$ ipython --no-banner

In [1]: import numpy as np

In [2]: from numpy import linalg as LA

In [3]: np.set_printoptions(precision=2, suppress=True, linewidth=160)

In [4]: rd = lambda a: np.round(a, 2) + 0

In [5]: X = np.load("x.npy")

In [6]: X
Out[6]: 
array([[-0.2, -0.3, -0.1,  1.2,  0.3,  1.2,  2.4, -0.4,  0.7],
       [ 0.9,  0.8,  0. ,  1. ,  0.1,  1.4,  1.3,  0.9,  0.2],
       [ 0. ,  0.8,  0.8,  0.1,  0. ,  2.7, -0.2,  0.4,  0.2],
       [ 0.6, -1.5,  1.4, -0.5,  1.3,  0.6,  0.2,  2.6,  0.8],
       [-0.4, -0.5, -0.9, -0.2, -0.5,  1.2, -0.6, -0.8, -0.6],
       [-1. ,  0.3, -1.1,  0.5,  0. ,  0.3, -2.4,  0.3, -0.2]])

In [7]: r0, r1 = X[1], X[5]

In [8]: rd(r0 @ r1)
Out[8]: np.float64(-2.63)

In [9]: r0 @ r0
Out[9]: np.float64(6.96)

In [10]: pr = (r0 @ r1) / (r0 @ r0) * r0

In [11]: (r1 - pr) @ r0
Out[11]: np.float64(0.0)

In [12]: rd(pr)
Out[12]: array([-0.34, -0.3 ,  0.  , -0.38, -0.04, -0.53, -0.49, -0.34, -0.08])

In [13]: rd(r1 - pr)
Out[13]: array([-0.66,  0.6 , -1.1 ,  0.88,  0.04,  0.83, -1.91,  0.64, -0.12])

In [14]: rd(LA.norm(X[1], 1)), rd(LA.norm(X[1], np.inf))
Out[14]: (np.float64(6.6), np.float64(1.4))

In [15]: rd(LA.norm(X, axis=0))
Out[15]: array([1.54, 1.99, 2.15, 1.73, 1.43, 3.55, 3.69, 2.94, 1.27])

In [16]: rd(LA.norm(X, "nuc"))
Out[16]: np.float64(15.96)

In [17]: rd(LA.norm(X, 1)), rd(LA.norm(X, np.inf))
Out[17]: (np.float64(7.4), np.float64(9.5))

In [18]: rd(LA.svd(X, compute_uv=False))
Out[18]: array([4.63, 3.62, 3.35, 1.74, 1.63, 0.98])

In [19]: np.abs(X).max()
Out[19]: np.float64(2.7)

In [20]: rd(np.diff(X, axis=0))
Out[20]: 
array([[ 1.1,  1.1,  0.1, -0.2, -0.2,  0.2, -1.1,  1.3, -0.5],
       [-0.9,  0. ,  0.8, -0.9, -0.1,  1.3, -1.5, -0.5,  0. ],
       [ 0.6, -2.3,  0.6, -0.6,  1.3, -2.1,  0.4,  2.2,  0.6],
       [-1. ,  1. , -2.3,  0.3, -1.8,  0.6, -0.8, -3.4, -1.4],
       [-0.6,  0.8, -0.2,  0.7,  0.5, -0.9, -1.8,  1.1,  0.4]])

In [21]: rd(LA.norm(X))
Out[21]: np.float64(7.24)

In [22]: LA.matrix_rank(X)
Out[22]: np.int64(6)

In [23]: rng = np.random.default_rng(85)

In [24]: A2 = X + rng.integers(-2, 3, (6, 3)) @ rng.integers(-2, 3, (3, 9))

In [25]: rd(A2)
Out[25]: 
array([[-1.2, -0.3, -8.1, -0.8, -1.7, -0.8, 10.4, -4.4,  6.7],
       [ 0.9,  0.8,  0. ,  1. ,  0.1,  1.4,  1.3,  0.9,  0.2],
       [-1. ,  2.8,  0.8,  0.1,  0. ,  0.7, -2.2,  0.4, -5.8],
       [ 3.6, -2.5, -3.6, -5.5, -3.7,  1.6,  6.2, -2.4, -1.2],
       [-4.4,  0.5,  1.1,  4.8,  4.5, -0.8, -3.6,  3.2,  5.4],
       [-2. ,  2.3, -1.1,  0.5,  0. , -1.7, -4.4,  0.3, -6.2]])

In [26]: np.abs(A2 - X).sum(axis=1)
Out[26]: array([33.,  0., 13., 33., 32., 13.])

In [27]: rd(LA.svd(A2 - X, compute_uv=False))
Out[27]: array([18.64, 13.55,  6.84,  0.  ,  0.  ,  0.  ])

In [28]: LA.matrix_rank(A2 - X, tol=1e-8)
Out[28]: np.int64(3)

In [29]: rd(A2 - X)
Out[29]: 
array([[-1.,  0., -8., -2., -2., -2.,  8., -4.,  6.],
       [ 0.,  0.,  0.,  0.,  0.,  0.,  0.,  0.,  0.],
       [-1.,  2.,  0.,  0.,  0., -2., -2.,  0., -6.],
       [ 3., -1., -5., -5., -5.,  1.,  6., -5., -2.],
       [-4.,  1.,  2.,  5.,  5., -2., -3.,  4.,  6.],
       [-1.,  2.,  0.,  0.,  0., -2., -2.,  0., -6.]])
